In [1]: import numpy as np

In [2]: np.set_printoptions(precision=1, suppress=True, linewidth=140)

In [3]: K = np.loadtxt("dump.csv", delimiter=",")

In [4]: K.round(1) + 0
Out[4]: 
array([[-5.1,  0.4, -3.9, -6.3, -1.2,  0. ,  4. , -1.6],
       [ 0.1, -3.6,  2.5, -1. ,  5.7,  0. ,  6.6,  1.7],
       [-5.1,  0.4, -3.9, -6.3, -1.3,  0. ,  3.9, -1.6],
       [-2.2,  3.7, -4. , -1.6, -6. ,  0. , -4.8, -2.2],
       [-0.4,  3.7, -2.7,  0.7, -5.8,  0. , -6.5, -1.8],
       [ 4.5, -2.5,  4.9,  4.9,  4.4,  0. ,  0.3,  2.4],
       [ 1.8,  3.1, -0.7,  3.3, -4.6,  0. , -7.4, -0.9],
       [-2.5, -2.7,  0. , -4. ,  4. ,  0. ,  7.4,  0.5],
       [ 5.1, -0.4,  3.9,  6.3,  1.2,  0. , -4. ,  1.6],
       [-5.1,  1. , -4.3, -6.1, -2.2,  0. ,  2.9, -1.9],
       [-5. ,  0.2, -3.7, -6.3, -0.8,  0. ,  4.4, -1.5],
       [ 0.2,  3.6, -2.2,  1.4, -5.6,  0. , -6.8, -1.5],
       [ 2.1, -3.7,  3.9,  1.4,  6. ,  0. ,  4.9,  2.2],
       [ 4.8, -2.2,  4.9,  5.3,  3.9,  0. , -0.4,  2.3],
       [ 0.5,  3.5, -2. ,  1.8, -5.4,  0. , -7. , -1.4],
       [-2.2, -2.9,  0.4, -3.7,  4.3,  0. ,  7.4,  0.7],
       [-1.1,  3.7, -3.3, -0.2, -6. ,  0. , -5.9, -2. ],
       [-4.5,  2.5, -4.9, -4.9, -4.4,  0. , -0.4, -2.4],
       [-4.4,  2.6, -4.9, -4.8, -4.6,  0. , -0.7, -2.4],
       [ 0.6, -3.7,  2.9, -0.4,  5.8,  0. ,  6.3,  1.8],
       [ 4.3,  1.2,  2.3,  5.8, -1.4,  0. , -6.2,  0.6],
       [-5.1,  0.6, -4.1, -6.2, -1.6,  0. ,  3.6, -1.7],
       [-4.4, -1. , -2.5, -5.9,  1.1,  0. ,  6. , -0.8],
       [ 3. ,  2.4,  0.5,  4.5, -3.4,  0. , -7.3, -0.3],
       [-3.1, -2.3, -0.7, -4.7,  3.2,  0. ,  7.2,  0.2],
       [-4.6, -0.8, -2.8, -6. ,  0.7,  0. ,  5.7, -0.9]])

In [5]: # rank 2

In [6]: rank = np.linalg.matrix_rank(K)

In [7]: rank
Out[7]: np.int64(2)

In [8]: null = np.linalg.svd(K)[2][rank:].T

In [9]: print([int(np.linalg.matrix_rank(K[:i])) for i in range(1, len(K) + 1)])
[1, 2, 2, 2, 2, 2, 2, 2, 2, 2, 2, 2, 2, 2, 2, 2, 2, 2, 2, 2, 2, 2, 2, 2, 2, 2]

In [10]: np.linalg.matrix_rank(K.T @ K), np.linalg.matrix_rank(K @ K.T)
Out[10]: (np.int64(2), np.int64(2))

In [11]: np.allclose(K @ null, 0)
Out[11]: True

In [12]: print([int(np.linalg.matrix_rank(K[:, :j + 1])) for j in range(8)])
[1, 2, 2, 2, 2, 2, 2, 2]

In [13]: null.shape
Out[13]: (8, 6)

In [14]: M2 = K / np.linalg.norm(K, axis=1, keepdims=True)

In [15]: cov = M2 @ M2.T

In [16]: cov[15].round(1) + 0
Out[16]: 
array([ 0.6,  0.9,  0.5, -0.6, -0.9,  0. , -1. ,  1. , -0.5,  0.4,  0.6, -0.9,  0.7, -0.1, -0.9,  1. , -0.8,  0. , -0.1,  0.8, -0.9,  0.5,
        0.8, -1. ,  1. ,  0.8])

In [17]: print((cov - 2 * np.eye(26)).round(6).argmax(axis=1))
[ 2 19  0 16 11 13 23 15 20 21  0 14 19  5 11  7  4 18 17  1 23  2 25  6  7 22]

In [18]: T = np.stack([K, -2 * K, K[::-1]])

In [19]: print(np.linalg.matrix_rank(T))
[2 2 2]

In [20]: U, sigma, vt = np.linalg.svd(K)

In [21]: evecs = vt[:(sigma > 1e-8).sum()]

In [22]: rng = np.random.default_rng(9987)

In [23]: vec = K[1] + -1 * K[19] + rng.integers(2) * np.eye(8)[7]

In [24]: vec
Out[24]: array([-0.5,  0.1, -0.4, -0.6, -0.1,  0. ,  0.3,  0.8])

In [25]: print(np.allclose(evecs.T @ evecs @ vec, vec))
False

In [26]: print(np.round(evecs.T @ evecs, 1) + 0)
[[ 0.3  0.   0.2  0.3  0.1  0.  -0.2  0.1]
 [ 0.   0.1 -0.1  0.  -0.2  0.  -0.2 -0.1]
 [ 0.2 -0.1  0.2  0.2  0.2  0.   0.   0.1]
 [ 0.3  0.   0.2  0.4  0.1  0.  -0.3  0.1]
 [ 0.1 -0.2  0.2  0.1  0.4  0.   0.3  0.1]
 [ 0.   0.   0.   0.   0.   0.   0.   0. ]
 [-0.2 -0.2  0.  -0.3  0.3  0.   0.5  0.1]
 [ 0.1 -0.1  0.1  0.1  0.1  0.   0.1  0.1]]

In [27]: np.linalg.matrix_rank(np.vstack([K, vec]))
Out[27]: np.int64(3)

In [28]: print(np.diag(evecs.T @ evecs))
[0.3 0.1 0.2 0.4 0.4 0.  0.5 0.1]

In [29]: feats = np.load("a.npy")

In [30]: feats
Out[30]: 
array([[-4,  0,  2,  3, -2],
       [ 0,  3,  0, -5, -5],
       [ 0,  1,  2, -4, -4],
       [-4,  0, -5,  5,  5],
       [ 1,  2,  1, -2,  1]])

In [31]: q = feats.astype(float).copy()

In [32]: for j in range(5):
    ...:     q[:, j] -= q[:, :j] @ (q[:, :j].T @ q[:, j])
    ...:     q[:, j] /= np.linalg.norm(q[:, j])
    ...: 

In [33]: print(np.round(q.T @ feats, 1) + 0)
[[ 5.7  0.3  2.3 -5.9 -1.9]
 [ 0.   3.7  0.9 -5.6 -4.4]
 [ 0.   0.   5.3 -2.  -5.3]
 [ 0.   0.   0.   2.9  4. ]
 [ 0.   0.   0.   0.   2.2]]

In [34]: vec = np.array([2, 2, 0, 2, 2])

In [35]: y = feats @ vec

In [36]: y
Out[36]: array([ -6, -14, -14,  12,   4])

In [37]: np.linalg.solve(feats, feats[:, 0])
Out[37]: array([ 1.,  0., -0.,  0.,  0.])

In [38]: np.round(np.linalg.solve(feats, -1 * y), 1) + 0
Out[38]: array([-2., -2.,  0., -2., -2.])

In [39]: M2 = np.array([[0, 2, 3], [1, 0, 3]])

In [40]: basis = np.kron(M2, feats)

In [41]: np.linalg.matrix_rank(basis)
Out[41]: np.int64(10)

In [42]: basis.shape
Out[42]: (10, 15)

In [43]: basis
Out[43]: 
array([[  0,   0,   0,   0,   0,  -8,   0,   4,   6,  -4, -12,   0,   6,   9,  -6],
       [  0,   0,   0,   0,   0,   0,   6,   0, -10, -10,   0,   9,   0, -15, -15],
       [  0,   0,   0,   0,   0,   0,   2,   4,  -8,  -8,   0,   3,   6, -12, -12],
       [  0,   0,   0,   0,   0,  -8,   0, -10,  10,  10, -12,   0, -15,  15,  15],
       [  0,   0,   0,   0,   0,   2,   4,   2,  -4,   2,   3,   6,   3,  -6,   3],
       [ -4,   0,   2,   3,  -2,   0,   0,   0,   0,   0, -12,   0,   6,   9,  -6],
       [  0,   3,   0,  -5,  -5,   0,   0,   0,   0,   0,   0,   9,   0, -15, -15],
       [  0,   1,   2,  -4,  -4,   0,   0,   0,   0,   0,   0,   3,   6, -12, -12],
       [ -4,   0,  -5,   5,   5,   0,   0,   0,   0,   0, -12,   0, -15,  15,  15],
       [  1,   2,   1,  -2,   1,   0,   0,   0,   0,   0,   3,   6,   3,  -6,   3]])
